>>> import numpy as np
>>> import numpy.linalg as la
>>> np.set_printoptions(precision=3, suppress=True, linewidth=200, floatmode="fixed")
>>> feats = np.load("block8.npy")
>>> print(feats)
[[ 0.173 -0.268 -0.268]
 [-0.268  0.413  0.413]
 [-0.268  0.413  0.413]]
>>> U, sig, Vt = la.svd(feats)
>>> V = Vt[:(sig > 1e-8).sum()]
>>> rng = np.random.default_rng(21)
>>> x = feats[0] + 3 * feats[2] + rng.integers(2) * np.eye(3)[1]
>>> print(x)
[-0.629  0.973  0.973]
>>> V.T @ V
array([[ 0.173, -0.268, -0.268],
       [-0.268,  0.413,  0.413],
       [-0.268,  0.413,  0.413]])
>>> round(la.norm(x - V.T @ V @ x), 3)
np.float64(0.0)
>>> r = la.matrix_rank(feats)
>>> r
np.int64(1)
>>> ns = la.svd(feats)[2][r:].T
>>> np.round(feats @ ns, 3) + 0
array([[0.000, 0.000],
       [0.000, 0.000],
       [0.000, 0.000]])
>>> ns.shape
(3, 2)
>>> print(np.allclose(feats @ ns, 0))
True
>>> [int(la.matrix_rank(feats[:, :j + 1])) for j in range(3)]
[1, 1, 1]
>>> [int(la.matrix_rank(np.delete(feats, i, axis=0))) for i in range(3)]
[1, 1, 1]
>>> arr = np.loadtxt("data.csv", delimiter=",")
>>> arr
array([[-12.081,  -7.906,  -8.026, -12.067,  20.009],
       [ -2.953,  -2.070,  -2.028,  -3.007,   4.983],
       [ -2.966,  -1.968,  -1.962,  -3.006,   5.050]])
>>> A2 = arr / np.sqrt((arr ** 2).mean(axis=1, keepdims=True))
>>> la.norm(A2, axis=1)
array([2.236, 2.236, 2.236])
>>> A2[2]
array([-0.928, -0.616, -0.614, -0.941,  1.580])
>>> A = np.loadtxt("out4.csv", delimiter=",")
>>> print(A)
[[9.000 0.000 0.000]
 [1.000 8.000 0.000]
 [9.000 3.000 5.000]]
>>> lab = rng.permutation(3)
>>> A2 = A[:, lab] * rng.choice([-1, 1], 3)
>>> print(A2)
[[ 9.000 -0.000  0.000]
 [ 1.000 -8.000  0.000]
 [ 9.000 -3.000  5.000]]
>>> U, _, Vt = la.svd(A.T @ A2)
>>> np.round(la.lstsq(A, A2)[0], 3) + 0
array([[ 1.000,  0.000,  0.000],
       [ 0.000, -1.000,  0.000],
       [ 0.000,  0.000,  1.000]])
>>> print(np.round(la.eigvals(A).sum().real, 3))
22.0
>>> np.einsum("ij,ji->", A, A)
np.float64(170.0)
>>> r0, g = arr[1], arr[2]
>>> round(r0 @ g, 3)
np.float64(51.014)
>>> pr = (r0 @ g) / (r0 @ r0) * r0
>>> g - pr
array([-0.012,  0.103,  0.067,  0.002,  0.065])
>>> round((g - pr) @ r0, 3)
np.float64(-0.0)
>>> W1 = np.array([[4, 5, -4, -1, -4, 0], [5, -3, 5, 0, -5, 2], [-1, -1, 1, 1, 4, -2]])
>>> c = np.array([-4, 2, -3, -5, 2, -4])
>>> act = np.maximum(A @ W1 + c, 0)
>>> la.matrix_rank(act)
np.int64(3)
>>> Z = np.array([[-2, 1, 1],
...     [0, -1, 1],
...     [-2, -1, -2],
...     [2, -1, -2],
...     [-1, 2, -2],
...     [2, -2, 1]])
>>> W1 @ Z
array([[  2,  -4,  27],
       [-11, -11,   4],
       [ -6,  10, -16]])
>>> act @ Z
array([[ -64.000,  -15.000,   79.000],
       [-122.000,  -17.000,  -14.000],
       [ -84.000,    9.000,   75.000]])
>>> J = np.loadtxt("m.csv", delimiter=",")
>>> print(J)
[[ -2.098  12.425  15.531]
 [  4.915  12.111  15.139]
 [  5.367  12.036  15.045]
 [-16.484  -7.075  -8.844]
 [-19.319   3.233   4.041]
 [ 19.639   2.363   2.953]
 [ -9.279  11.068  13.835]
 [ 18.341   4.982   6.227]
 [ -1.021 -12.478 -15.597]
 [ 16.730   6.846   8.558]
 [ 19.447  -2.917  -3.646]]
>>> U, sig, Vt = la.svd(J)
>>> V = Vt[:(sig > 1e-8).sum()]
>>> x = J[10] + -3 * J[2] + rng.integers(2) * np.eye(3)[2]
>>> x
array([  3.346, -39.024, -48.780])
>>> np.round(V.T @ V, 3) + 0
array([[1.000, 0.000, 0.000],
       [0.000, 0.390, 0.488],
       [0.000, 0.488, 0.610]])
>>> np.allclose(V.T @ V @ x, x)
True
>>> print(np.diag(V.T @ V))
[1.000 0.390 0.610]
>>> la.matrix_rank(np.vstack([J, x]))
np.int64(2)
>>> Ac = J - J.mean(axis=0)
>>> V = la.svd(Ac)[2][:2]
>>> A2 = Ac - Ac @ V.T @ V
>>> (Ac @ V.T).std(axis=0)
array([13.990, 12.451])
>>> np.round(A2.std(axis=0), 3) + 0
array([0.000, 0.000, 0.000])
>>> la.norm(A2, axis=1).round(6).argmax()
np.int64(0)
>>> U, sig, Vt = la.svd(J)
>>> print(sig.round(3) + 0)
[51.126 42.263  0.000]
>>> A2 = U[:, :2] @ np.diag(sig[:2]) @ Vt[:2]
>>> np.round(la.norm(J - A2) / la.norm(J), 3)
np.float64(0.0)
>>> A2
array([[ -2.098,  12.425,  15.531],
       [  4.915,  12.111,  15.139],
       [  5.367,  12.036,  15.045],
       [-16.484,  -7.075,  -8.844],
       [-19.319,   3.233,   4.041],
       [ 19.639,   2.363,   2.953],
       [ -9.279,  11.068,  13.835],
       [ 18.341,   4.982,   6.227],
       [ -1.021, -12.478, -15.597],
       [ 16.730,   6.846,   8.558],
       [ 19.447,  -2.917,  -3.646]])
>>> r0, g = feats[2], feats[1]
>>> round(float(r0 @ r0), 3)
0.413
>>> round(r0 @ g, 3)
np.float64(0.413)
>>> pr = (r0 @ g) / (r0 @ r0) * r0
>>> print(pr)
[-0.268  0.413  0.413]
>>> g - pr
array([0.000, 0.000, 0.000])
>>> print(round(float(la.norm(r0 + g) ** 2 + la.norm(r0 - g) ** 2), 3))
1.654
>>> m1 = np.loadtxt("case10.csv", delimiter=",")
>>> m1
array([[-2.000,  1.000,  0.000,  0.000],
       [ 0.000, -2.000,  1.000,  0.000],
       [ 0.000,  0.000, -2.000,  1.000],
       [ 0.000,  0.000,  0.000, -2.000]])
>>> hat = np.triu(np.array([[-3, -3, 1, -7], [0, -3, -4, 0], [9, -9, -9, 5], [-1, 3, -9, 5]]), 1) + np.eye(4)
>>> A2 = hat @ m1 @ la.inv(hat)
>>> print(la.matrix_rank(A2))
4
>>> np.poly(A2)
array([ 1.000,  8.000, 24.000, 32.000, 16.000])
>>> mat = np.array([[1.0, -1.0, 0.0, 0.0],
...     [-1.0, -2.0, -1.0, 0.0],
...     [0.0, -1.0, 1.0, -1.0],
...     [0.0, 0.0, -1.0, -3.0]])
>>> mat
array([[ 1.000, -1.000,  0.000,  0.000],
       [-1.000, -2.000, -1.000,  0.000],
       [ 0.000, -1.000,  1.000, -1.000],
       [ 0.000,  0.000, -1.000, -3.000]])
>>> Q, Rm = la.qr(mat)
>>> Q.shape, Rm.shape
((4, 4), (4, 4))
>>> np.round(Q @ Rm, 3) + 0
array([[ 1.000, -1.000,  0.000,  0.000],
       [-1.000, -2.000, -1.000,  0.000],
       [ 0.000, -1.000,  1.000, -1.000],
       [ 0.000,  0.000, -1.000, -3.000]])
>>> E = np.load("layer5.npy")
>>> E
array([[-5.850, -6.525, -4.817],
       [ 6.983, -7.072, -1.108],
       [ 6.855, -4.480,  5.739],
       [ 1.221, -6.604, -7.410],
       [ 3.713, -8.281,  4.199],
       [ 9.455,  3.006, -1.253],
       [-4.415,  8.299, -3.412],
       [-3.921,  4.200,  8.185],
       [ 9.131, -3.023, -2.737],
       [ 5.092, -7.536, -4.158],
       [-8.549,  2.026, -4.776],
       [-5.662,  7.883,  2.408],
       [ 2.914, -6.315, -7.185],
       [ 2.236,  6.872,  6.912],
       [ 1.367, -8.837, -4.476],
       [-4.959, -8.681, -0.198],
       [ 1.320, -2.201,  9.665],
       [ 2.180, -4.879,  8.452],
       [ 7.912, -5.813, -1.900],
       [ 4.960, -0.132,  8.682],
       [-1.517,  3.685,  9.172],
       [-1.039, -7.653,  6.352],
       [ 9.005, -3.349, -2.773]])
>>> A2 = E / la.norm(E, axis=1, keepdims=True)
>>> G = A2 @ A2.T
>>> print(la.norm(A2, axis=1))
[1.000 1.000 1.000 1.000 1.000 1.000 1.000 1.000 1.000 1.000 1.000 1.000 1.000 1.000 1.000 1.000 1.000 1.000 1.000 1.000 1.000 1.000 1.000]
>>> round(np.degrees(np.arccos(np.clip(G[15, 21], -1, 1))), 3)
np.float64(45.303)
>>> G = np.cov(E, rowvar=False)
>>> G.shape
(3, 3)
>>> np.round(np.corrcoef(E[:, 2], E[:, 0])[0, 1], 3)
np.float64(-0.026)
>>> np.argsort(-E.std(axis=0).round(6), kind="stable")
array([2, 1, 0])
>>> G
array([[28.994, -9.128, -0.808],
       [-9.128, 32.066,  9.623],
       [-0.808,  9.623, 33.402]])
>>> E.std(axis=0)
array([5.266, 5.538, 5.652])
>>> la.eigvalsh(G)[::-1]
array([45.511, 30.321, 18.629])
>>> print(np.corrcoef(E.T))
[[ 1.000 -0.299 -0.026]
 [-0.299  1.000  0.294]
 [-0.026  0.294  1.000]]
>>> ang = np.radians(135)
>>> Rm = np.eye(3)
>>> Rm[1, 1] = Rm[2, 2] = np.cos(ang)
>>> Rm[1, 2], Rm[2, 1] = -np.sin(ang), np.sin(ang)
>>> print(Rm)
[[ 1.000  0.000  0.000]
 [ 0.000 -0.707 -0.707]
 [ 0.000  0.707 -0.707]]
>>> A2 = G @ Rm.T
>>> np.allclose(la.norm(G, axis=1), la.norm(A2, axis=1))
True
>>> A2
array([[ 28.994,   7.026,  -5.883],
       [ -9.128, -29.479,  15.870],
       [ -0.808, -30.423, -16.814]])
>>> print(round(la.det(Rm), 3), round(np.trace(Rm), 3))
1.0 -0.414
>>> np.abs(A2 - G).max(axis=0)
array([ 0.000, 61.545, 50.216])
>>> M = np.loadtxt("a.csv", delimiter=",")
>>> print(M)
[[ 44.157   4.310   9.811 -10.798]
 [ 26.718   7.524 -36.859  31.211]
 [ 42.914  10.419   0.130  -7.713]
 [-10.153  10.010  16.686  20.335]
 [ 10.619 -24.034 -18.393   7.159]
 [ -7.196 -28.742  -8.973   5.940]
 [  3.377   4.673   3.596  -5.771]
 [  5.045  22.128  13.326  -1.645]
 [ 16.016   3.409  23.793   6.316]
 [ 39.410  12.260   3.843  -5.392]
 [ -4.086   6.505  37.304  14.000]
 [ -2.077 -33.625   6.416  -1.125]
 [-13.790  13.613 -12.964 -17.800]
 [-10.152 -28.257   5.369   2.618]
 [ 10.525 -29.746  29.859   5.554]
 [ 12.365  11.514   6.752   5.391]
 [ 14.853  -4.119 -33.853 -29.622]
 [ -6.327   2.427 -18.375   5.971]]
>>> Ac = M - M.mean(axis=0)
>>> U, sig, Vt = la.svd(Ac, full_matrices=False)
>>> np.abs(Vt[0]).argmax()
np.int64(0)
>>> sig ** 2 / (sig ** 2).sum()
array([0.360, 0.318, 0.185, 0.136])
>>> la.matrix_rank(Ac)
np.int64(4)
>>> sig
array([87.865, 82.573, 63.001, 54.041])
>>> Z = M[[0, 1]].astype(float)
>>> for _ in range(7):
...     lab = la.norm(M[:, None] - Z, axis=-1).argmin(axis=1)
...     Z = np.array([M[lab == j].mean(axis=0) for j in range(2)])
... 
>>> lab
array([0, 1, 0, 0, 1, 1, 0, 0, 0, 0, 0, 0, 1, 0, 0, 0, 1, 1])
>>> Z[1] - Z[0]
array([ -8.132,  -5.022, -34.643,  -1.338])
